>>> import numpy as np
>>> from numpy import linalg as LA
>>> np.set_printoptions(precision=2, suppress=True, linewidth=160, sign=" ")
>>> rd = lambda a: np.round(a, 2) + 0
>>> W0 = np.array([[-2.5, 0.3, -1.5, 0.6],
...     [0.3, 0.6, 0.1, -1.3],
...     [-0.5, -0.3, 0.5, -1.3],
...     [-0.1, 1.8, -0.3, -1.8]])
>>> rng = np.random.default_rng(606)
>>> W0[2] = W0[0] + 0.05 * rng.normal(size=4)
>>> rd(W0)
array([[-2.5 ,  0.3 , -1.5 ,  0.6 ],
       [ 0.3 ,  0.6 ,  0.1 , -1.3 ],
       [-2.49,  0.38, -1.48,  0.65],
       [-0.1 ,  1.8 , -0.3 , -1.8 ]])
>>> lab = rng.permutation(4)
>>> lab
array([ 0,  1,  3,  2])
>>> other = W0[lab][:, lab]
>>> rd(np.sort(np.abs(LA.eigvals(other))))
array([ 0.01,  1.03,  1.03,  3.86])
>>> rd(np.diag(other))
array([-2.5 ,  0.6 , -1.8 , -1.48])
>>> rd(other)
array([[-2.5 ,  0.3 ,  0.6 , -1.5 ],
       [ 0.3 ,  0.6 , -1.3 ,  0.1 ],
       [-0.1 ,  1.8 , -1.8 , -0.3 ],
       [-2.49,  0.38,  0.65, -1.48]])
>>> np.allclose(other, W0)
False
>>> rd(np.trace(other))
np.float64(-5.18)
>>> rd(np.einsum("ij,ji->", other, other))
np.float64(14.57)
>>> rd(LA.det(other.T))
np.float64(-0.06)
>>> rd(LA.eigvals(other))
array([-3.86+0.j  ,  0.01+0.j  , -0.67+0.79j, -0.67-0.79j])
>>> rd(LA.det(2 * other)), rd(LA.det(other))
(np.float64(-0.93), np.float64(-0.06))
>>> rd(np.poly(other))
array([ 1.  ,  5.18,  6.14,  4.02, -0.06])
>>> rd(LA.det(other[::-1]))
np.float64(-0.06)
>>> rd(LA.eigvals(other).sum().real)
np.float64(-5.18)
>>> Q, Rm = LA.qr(W0)
>>> rd(Q @ Rm)
array([[-2.5 ,  0.3 , -1.5 ,  0.6 ],
       [ 0.3 ,  0.6 ,  0.1 , -1.3 ],
       [-2.49,  0.38, -1.48,  0.65],
       [-0.1 ,  1.8 , -0.3 , -1.8 ]])
>>> rd(np.trace(Q @ Q.T))
np.float64(4.0)
>>> Q.shape, Rm.shape
((4, 4), (4, 4))
>>> other = LA.inv(W0)
>>> (np.abs(other) > 1e-9).astype(int)
array([[ 1,  1,  1,  1],
       [ 1,  1,  1,  1],
       [ 1,  1,  1,  1],
       [ 1,  1,  1,  1]])
>>> rd(LA.cond(W0))
np.float64(313.09)
>>> rd(LA.det(W0) * other)
array([[-1.42,  0.39,  1.5 , -0.21],
       [ 0.37,  0.01, -0.37, -0.02],
       [ 2.49, -0.61, -2.59,  0.34],
       [ 0.04,  0.09, -0.02, -0.03]])
>>> def softmax(z):
...     e = np.exp(z - z.max(axis=-1, keepdims=True))
...     return e / e.sum(axis=-1, keepdims=True)
... 
>>> rd(softmax(W0[2]))
array([ 0.02,  0.4 ,  0.06,  0.52])
>>> rd(softmax(W0[2] + -2))
array([ 0.02,  0.4 ,  0.06,  0.52])
>>> S = W0 @ W0.T / np.sqrt(4)
>>> softmax(S).round(6).argmax(axis=1)
array([ 0,  3,  2,  3])
>>> rd(softmax(S + np.triu(np.full(S.shape, -np.inf), 1)))
array([[ 1.  ,  0.  ,  0.  ,  0.  ],
       [ 0.14,  0.86,  0.  ,  0.  ],
       [ 0.5 ,  0.  ,  0.5 ,  0.  ],
       [ 0.03,  0.16,  0.03,  0.78]])
>>> feats = np.array([[9, 8, 0],
...     [9, 8, 5],
...     [9, 8, 5],
...     [9, 8, 0],
...     [9, 8, 0],
...     [9, 8, 0],
...     [9, 8, 0],
...     [9, 8, 10],
...     [9, 8, 10],
...     [9, 8, 0],
...     [9, 8, 0],
...     [9, 8, 10],
...     [9, 8, 15],
...     [9, 8, 0],
...     [9, 8, 0]])
>>> r = LA.matrix_rank(feats)
>>> r
np.int64(2)
>>> N = LA.svd(feats)[2][r:].T
>>> LA.matrix_rank(feats.T @ feats), LA.matrix_rank(feats @ feats.T)
(np.int64(2), np.int64(2))
>>> rd(N[:, 0] / N[np.abs(N[:, 0]).round(6).argmax(), 0])
array([-0.89,  1.  ,  0.  ])
>>> Q, _ = LA.qr(np.array([[-1.7, -0.1, -0.9, -1.0],
...     [1.2, -0.7, 0.2, 0.2],
...     [0.7, -0.9, 0.5, -0.1],
...     [1.2, -0.9, -0.1, -0.6]]))
>>> evals = np.array([2, 1, 2, 1])
>>> M = Q @ np.diag(evals) @ Q.T
>>> rd(M)
array([[ 1.52, -0.28, -0.37, -0.19],
       [-0.28,  1.26, -0.01,  0.34],
       [-0.37, -0.01,  1.65, -0.31],
       [-0.19,  0.34, -0.31,  1.57]])
>>> evals, vecs = LA.eigh(M)
>>> rd(LA.eigvalsh(M + -3 * np.eye(4)))
array([-2., -2., -1., -1.])
>>> np.unique(evals.round(6) + 0, return_counts=True)[1]
array([ 2,  2])
>>> rd(softmax(10 * M[2]))
array([ 0.,  0.,  1.,  0.])
>>> rd(softmax(M[2]))
array([ 0.09,  0.13,  0.68,  0.1 ])
>>> S = M @ M.T / np.sqrt(4)
>>> softmax(S).round(6).argmax(axis=1)
array([ 0,  1,  2,  3])
>>> rd(softmax(S))
array([[ 0.64,  0.12,  0.1 ,  0.14],
       [ 0.11,  0.43,  0.17,  0.29],
       [ 0.09,  0.15,  0.66,  0.1 ],
       [ 0.11,  0.24,  0.09,  0.56]])
>>> evals, vecs = LA.eig(M)
>>> rd(np.sort(LA.eigvals(LA.inv(M))))
array([ 0.5,  0.5,  1. ,  1. ])
>>> rd(np.sort(LA.eigvals(M.T)))
array([ 1.,  1.,  2.,  2.])
>>> rd(LA.svd(M, compute_uv=False))
array([ 2.,  2.,  1.,  1.])
>>> rd(M - M[0])
array([[ 0.  ,  0.  ,  0.  ,  0.  ],
       [-1.8 ,  1.55,  0.36,  0.53],
       [-1.88,  0.28,  2.01, -0.12],
       [-1.71,  0.62,  0.06,  1.76]])
>>> LA.rank(M)
Traceback (most recent call last):
  File "<python-input-60>", line 1, in <module>
    LA.rank(M)
    ^^^^^^^
AttributeError: module 'numpy.linalg' has no attribute 'rank'
>>> rd(M.sum(axis=1))
array([ 0.68,  1.31,  0.97,  1.41])
>>> other = np.array([[0, 1, 1, 0], [0, 0, 0, 0], [1, 1, 2, 2]])
>>> X = other.T @ other
>>> X
array([[ 1,  1,  2,  2],
       [ 1,  2,  3,  2],
       [ 2,  3,  5,  4],
       [ 2,  2,  4,  4]])
>>> # symmetric
>>> np.abs(X).max()
np.int64(5)
>>> X - X[0]
array([[ 0,  0,  0,  0],
       [ 0,  1,  1,  0],
       [ 1,  2,  3,  2],
       [ 1,  1,  2,  2]])
>>> np.diff(X, axis=0)
array([[ 0,  1,  1,  0],
       [ 1,  1,  2,  2],
       [ 0, -1, -1,  0]])
>>> X.shape
(4, 4)
>>> rd(LA.norm(X))
np.float64(11.05)
